$ python3 -q
>>> import numpy as np
>>> np.set_printoptions(suppress=True, linewidth=120)
>>> E = np.load("block19.npy")
>>> E
array([[-3, -2, -1,  0],
       [ 1,  2,  3,  4],
       [ 5,  6,  7,  8],
       [ 9, 10, 11, 12]])
>>> x = np.array([1, -3, 3, 0])
>>> h = np.maximum(E @ x, 0)
>>> E.T @ h
array([152, 176, 200, 224])
>>> np.maximum(E @ x, 0) - np.maximum(-E @ x, 0)
array([ 0,  4,  8, 12])
>>> np.maximum(E @ (3 * x), 0)
array([ 0, 12, 24, 36])
>>> np.trace(E)
np.int64(18)
>>> np.allclose(E @ E.T, E.T @ E)
False
>>> np.allclose(E, E.T)
False
>>> round(np.abs(np.linalg.eigvals(E)).max(), 3)
np.float64(21.689)
>>> (E - E.T) / 2
array([[ 0. , -1.5, -3. , -4.5],
       [ 1.5,  0. , -1.5, -3. ],
       [ 3. ,  1.5,  0. , -1.5],
       [ 4.5,  3. ,  1.5,  0. ]])
>>> np.linalg.matrix_power(E, 2)
array([[  2,  -4, -10, -16],
       [ 50,  60,  70,  80],
       [ 98, 124, 150, 176],
       [146, 188, 230, 272]])
>>> (E + E.T) / 2
array([[-3. , -0.5,  2. ,  4.5],
       [-0.5,  2. ,  4.5,  7. ],
       [ 2. ,  4.5,  7. ,  9.5],
       [ 4.5,  7. ,  9.5, 12. ]])
>>> np.round(np.sort(np.abs(np.linalg.eigvals(E))), 3) + 0
array([ 0.   ,  0.   ,  3.689, 21.689])
>>> np.unique(E.round(6), axis=0).shape
(4, 4)
>>> np.linalg.lstsq(E[:-1].T, E[-1])[2]
np.int32(2)
>>> np.abs(np.diag(np.linalg.qr(E)[1])) > 1e-9
array([ True,  True, False, False])
>>> np.round(E @ np.linalg.pinv(E) @ E, 3) + 0
array([[-3., -2., -1.,  0.],
       [ 1.,  2.,  3.,  4.],
       [ 5.,  6.,  7.,  8.],
       [ 9., 10., 11., 12.]])
>>> mat = np.load("out8.npy")
>>> mat
array([[0, 1, 4],
       [1, 2, 4],
       [4, 4, 2]])
>>> # symmetric
>>> [round(float(np.linalg.det(mat[:i, :i])), 2) + 0 for i in range(1, 4)]
[0.0, -1.0, -2.0]
>>> round(float(np.linalg.eigvalsh(mat).min()), 3)
-3.79
>>> B = mat / np.linalg.norm(mat, axis=1, keepdims=True)
>>> G = B @ B.T
>>> G[2].round(3)
array([0.485, 0.727, 1.   ])
>>> (G - 2 * np.eye(3)).round(6).argmax(axis=1)
array([1, 0, 1])
>>> K = np.load("m.npy")
>>> K
array([[ -3,   4,  -2],
       [ -3,   7,  -6],
       [ -9,  -2,  -5],
       [-11,  -1,  -1],
       [-17,  -4,   1],
       [-21,  -6,   3],
       [-25, -10,   8],
       [-34, -13,   9],
       [-33, -12,  16],
       [-24,  -6,  14],
       [-17, -10,  15],
       [-24,  -7,  24],
       [-33,  -6,  19],
       [-39,   0,  24],
       [-32,   5,  20],
       [-29,  12,  19],
       [-28,  13,  15],
       [-32,   8,  17],
       [-32,   0,  12],
       [-40,   9,   3],
       [-41,   3,   6],
       [-41,   2,  12],
       [-47,   8,   3],
       [-42,  11,   3],
       [-40,  18,   9],
       [-48,  12,   0]])
>>> Xs = (K - K.mean(axis=0)) / K.std(axis=0)
>>> np.round(Xs.std(axis=0), 3)
array([1., 1., 1.])
>>> np.argwhere(np.abs(Xs) > 2)
array([[0, 0],
       [1, 0]])
>>> coef = np.linalg.lstsq(np.delete(Xs, 1, axis=1), Xs[:, 1])[0]
>>> round(1 - np.var(Xs[:, 1] - np.delete(Xs, 1, axis=1) @ coef), 3)
np.float64(0.193)
>>> np.abs(coef).argmax()
np.int64(0)
>>> D = np.linalg.norm(K[:, None] - K[None], axis=-1)
>>> D[:5, :5].round(3)
array([[ 0.   ,  5.   ,  9.   ,  9.487, 16.401],
       [ 5.   ,  0.   , 10.863, 12.369, 19.131],
       [ 9.   , 10.863,  0.   ,  4.583, 10.198],
       [ 9.487, 12.369,  4.583,  0.   ,  7.   ],
       [16.401, 19.131, 10.198,  7.   ,  0.   ]])
>>> D.shape
(26, 26)
>>> np.flatnonzero(D[14] < D.mean() / 2)
array([13, 14, 15, 16, 17, 18])
>>> D.mean(axis=1).argmax()
np.int64(1)
>>> (D + 1e9 * np.eye(26)).round(6).argmin(axis=1)
array([ 1,  0,  3,  2,  5,  4,  9,  8, 12,  6,  9,  9,  8, 14, 17, 16, 15, 14, 21, 23, 21, 20, 25, 19, 23, 22])
